$ python -q
>>> import numpy as np
>>> import numpy.linalg as la
>>> np.set_printoptions(precision=2, suppress=True, linewidth=140)
>>> X = np.array([[1.0, 0.9, 0.81], [0.9, 1.0, 0.9], [0.81, 0.9, 1.0]])
>>> X
array([[1.  , 0.9 , 0.81],
       [0.9 , 1.  , 0.9 ],
       [0.81, 0.9 , 1.  ]])
>>> q, R = la.qr(X)
>>> np.round(abs(R[0, 0]), 2), round(la.norm(X[:, 0]), 2)
(np.float64(1.57), np.float64(1.57))
>>> q.shape, R.shape
((3, 3), (3, 3))
>>> round(float(la.norm(X) ** 2 / la.norm(X, 2) ** 2), 2)
1.01
>>> round(float(la.norm(X, 1)), 2), np.round(la.norm(X, np.inf), 2)
(2.8, np.float64(2.8))
>>> np.round(la.norm(X[1], 1), 2), round(la.norm(X[1], np.inf), 2)
(np.float64(2.8), np.float64(1.0))
>>> round(float(X[1] @ X[0]), 2)
2.53
>>> la.norm(X, axis=1).argmax()
np.int64(1)
>>> la.norm(X, axis=1)
array([1.57, 1.62, 1.57])
>>> round(float(la.norm(X, 2)), 2)
2.74
>>> round(float(la.norm(X[1] - X[0])), 2)
0.17
>>> q = X.astype(float).copy()
>>> for j in range(3):
...     q[:, j] -= q[:, :j] @ (q[:, :j].T @ q[:, j])
...     q[:, j] /= la.norm(q[:, j])
... 
>>> np.round(q.T @ q, 2) + 0
array([[1., 0., 0.],
       [0., 1., 0.],
       [0., 0., 1.]])
>>> np.round(q.T @ X, 2) + 0
array([[1.57, 1.61, 1.55],
       [0.  , 0.16, 0.23],
       [0.  , 0.  , 0.14]])
>>> low = la.cholesky(X)
>>> np.diag(low) ** 2
array([1.  , 0.19, 0.19])
>>> X / np.sqrt(np.outer(np.diag(X), np.diag(X)))
array([[1.  , 0.9 , 0.81],
       [0.9 , 1.  , 0.9 ],
       [0.81, 0.9 , 1.  ]])
>>> low @ low.T
array([[1.  , 0.9 , 0.81],
       [0.9 , 1.  , 0.9 ],
       [0.81, 0.9 , 1.  ]])
>>> low
array([[1.  , 0.  , 0.  ],
       [0.9 , 0.44, 0.  ],
       [0.81, 0.39, 0.44]])
>>> la.eigvalsh(X).min() > 0
np.True_
>>> arr = np.load("a.npy")
>>> arr
array([[0., 4., 2.],
       [0., 2., 0.],
       [0., 0., 2.]])
>>> Uu, s, Vt = la.svd(arr)
>>> evecs = Vt[:(s > 1e-8).sum()]
>>> rng = np.random.default_rng(524840)
>>> x = arr[1] + -3 * arr[0] + rng.integers(2) * np.eye(3)[0]
>>> x
array([  1., -10.,  -6.])
>>> la.matrix_rank(np.vstack([arr, x]))
np.int64(3)
>>> np.round(evecs.T @ evecs, 2) + 0
array([[0., 0., 0.],
       [0., 1., 0.],
       [0., 0., 1.]])
>>> np.round(la.norm(x - evecs.T @ evecs @ x), 2)
np.float64(1.0)
>>> Y = X / la.norm(X, axis=1, keepdims=True)
>>> gram = Y @ Y.T
>>> gram[0]
array([1.  , 0.99, 0.99])
>>> (gram - 2 * np.eye(3)).round(6).argmax(axis=1)
array([1, 0, 1])
>>> np.argwhere(np.triu(np.abs(gram) > 0.95, 1))
array([[0, 1],
       [0, 2],
       [1, 2]])
>>> np.allclose(arr, arr.T)
False
>>> assert arr == arr.T
Traceback (most recent call last):
  File "<python-input-42>", line 1, in <module>
    assert arr == arr.T
           ^^^^^^^^^^^^
ValueError: The truth value of an array with more than one element is ambiguous. Use a.any() or a.all()
>>> la.determinant(arr)
Traceback (most recent call last):
  File "<python-input-43>", line 1, in <module>
    la.determinant(arr)
    ^^^^^^^^^^^^^^
AttributeError: module 'numpy.linalg' has no attribute 'determinant'
>>> arr.inv()
Traceback (most recent call last):
  File "<python-input-44>", line 1, in <module>
    arr.inv()
    ^^^^^^^
AttributeError: 'numpy.ndarray' object has no attribute 'inv'
>>> (arr - arr.T) / 2
array([[ 0.,  2.,  1.],
       [-2.,  0.,  0.],
       [-1.,  0.,  0.]])
>>> round(np.abs(la.eigvals(arr)).max(), 2)
np.float64(2.0)
>>> J = np.load("block18.npy")
>>> J
array([[ 0.11,  0.89,  0.43],
       [-0.98,  0.17, -0.1 ],
       [ 0.16,  0.41, -0.9 ]])
>>> x = np.array([3, 8, -8])
>>> la.inv(J)
array([[ 0.11, -0.98,  0.16],
       [ 0.89,  0.17,  0.41],
       [ 0.43, -0.1 , -0.9 ]])
>>> J.T @ (J @ x)
array([ 3.,  8., -8.])
>>> np.sort(np.abs(np.degrees(np.angle(la.eigvals(J)))))
array([ 79.,  79., 180.])
>>> A = np.array([[-0.8, 0.8, -0.8],
...     [0.5, 0.0, 0.6],
...     [-0.2, 0.8, 1.7],
...     [0.0, 0.5, 0.8],
...     [-0.3, -1.3, -0.6],
...     [-0.1, 1.7, -2.6],
...     [0.2, 1.3, 1.0],
...     [2.3, -0.2, -0.5],
...     [1.4, 0.3, 1.6],
...     [2.0, 10.0, -3.5],
...     [-0.5, 1.0, -0.8],
...     [0.2, -0.6, -1.9],
...     [0.5, -1.5, 2.3],
...     [0.3, 0.9, -1.1]])
>>> q, R = la.qr(A)
>>> np.abs(np.diag(R))
array([3.6 , 9.26, 4.86])
>>> round(float(np.trace(q @ q.T)), 2)
3.0
>>> np.round(q @ R, 2) + 0
array([[-0.8,  0.8, -0.8],
       [ 0.5,  0. ,  0.6],
       [-0.2,  0.8,  1.7],
       [ 0. ,  0.5,  0.8],
       [-0.3, -1.3, -0.6],
       [-0.1,  1.7, -2.6],
       [ 0.2,  1.3,  1. ],
       [ 2.3, -0.2, -0.5],
       [ 1.4,  0.3,  1.6],
       [ 2. , 10. , -3.5],
       [-0.5,  1. , -0.8],
       [ 0.2, -0.6, -1.9],
       [ 0.5, -1.5,  2.3],
       [ 0.3,  0.9, -1.1]])
>>> q.shape, R.shape
((14, 3), (3, 3))
>>> t3 = np.stack([A, 3 * A, A[::-1]])
>>> (t3 @ A.T).shape
(3, 14, 14)
>>> la.matrix_rank(t3)
array([3, 3, 3])
>>> x = np.array([2, -2, 0])
>>> h1 = np.maximum(A @ x, 0)
>>> np.maximum(A @ x, 0) - np.maximum(-A @ x, 0)
array([ -3.2,   1. ,  -2. ,  -1. ,   2. ,  -3.6,  -2.2,   5. ,   2.2, -16. ,  -3. ,   1.6,   4. ,  -1.2])
>>> h1
array([0. , 1. , 0. , 0. , 2. , 0. , 0. , 5. , 2.2, 0. , 0. , 1.6, 4. , 0. ])
>>> np.tanh(A @ x)
array([-1.  ,  0.76, -0.96, -0.76,  0.96, -1.  , -0.98,  1.  ,  0.98, -1.  , -1.  ,  0.92,  1.  , -0.83])
>>> q, evecs = la.qr(A[:, :2])[0], la.qr(A[:, 2:])[0]
>>> s = la.svd(q.T @ evecs, compute_uv=False)
>>> round(float(la.norm(q @ q.T - evecs @ evecs.T, 2)), 2)
1.0
>>> (s > 0.9).sum()
np.int64(0)
>>> x = np.array([1, 3, 2])
>>> y = A @ x
>>> np.round(la.pinv(A) @ A, 2) + 0
array([[1., 0., 0.],
       [0., 1., 0.],
       [0., 0., 1.]])
>>> la.lstsq(A, y)[0]
array([1., 3., 2.])
>>> try:
...     la.solve(A, y)
... except la.LinAlgError as e:
...     print(e)
... 
Last 2 dimensions of the array must be square
>>> y = y + 0.05 * rng.normal(size=14)
>>> y
array([-0.03,  1.67,  5.65,  3.12, -5.47, -0.16,  6.16,  0.62,  5.53, 25.  ,  0.89, -5.29,  0.59,  0.81])
>>> beta, *_ = la.lstsq(A, y)
>>> [round(float(la.norm(la.solve(A.T @ A + lam * np.eye(3), A.T @ y))), 2) for lam in (0, 1, 10, 100)]
[3.74, 3.62, 2.89, 1.32]
>>> beta
array([0.98, 3.01, 2.  ])
>>> beta.round()
array([1., 3., 2.])
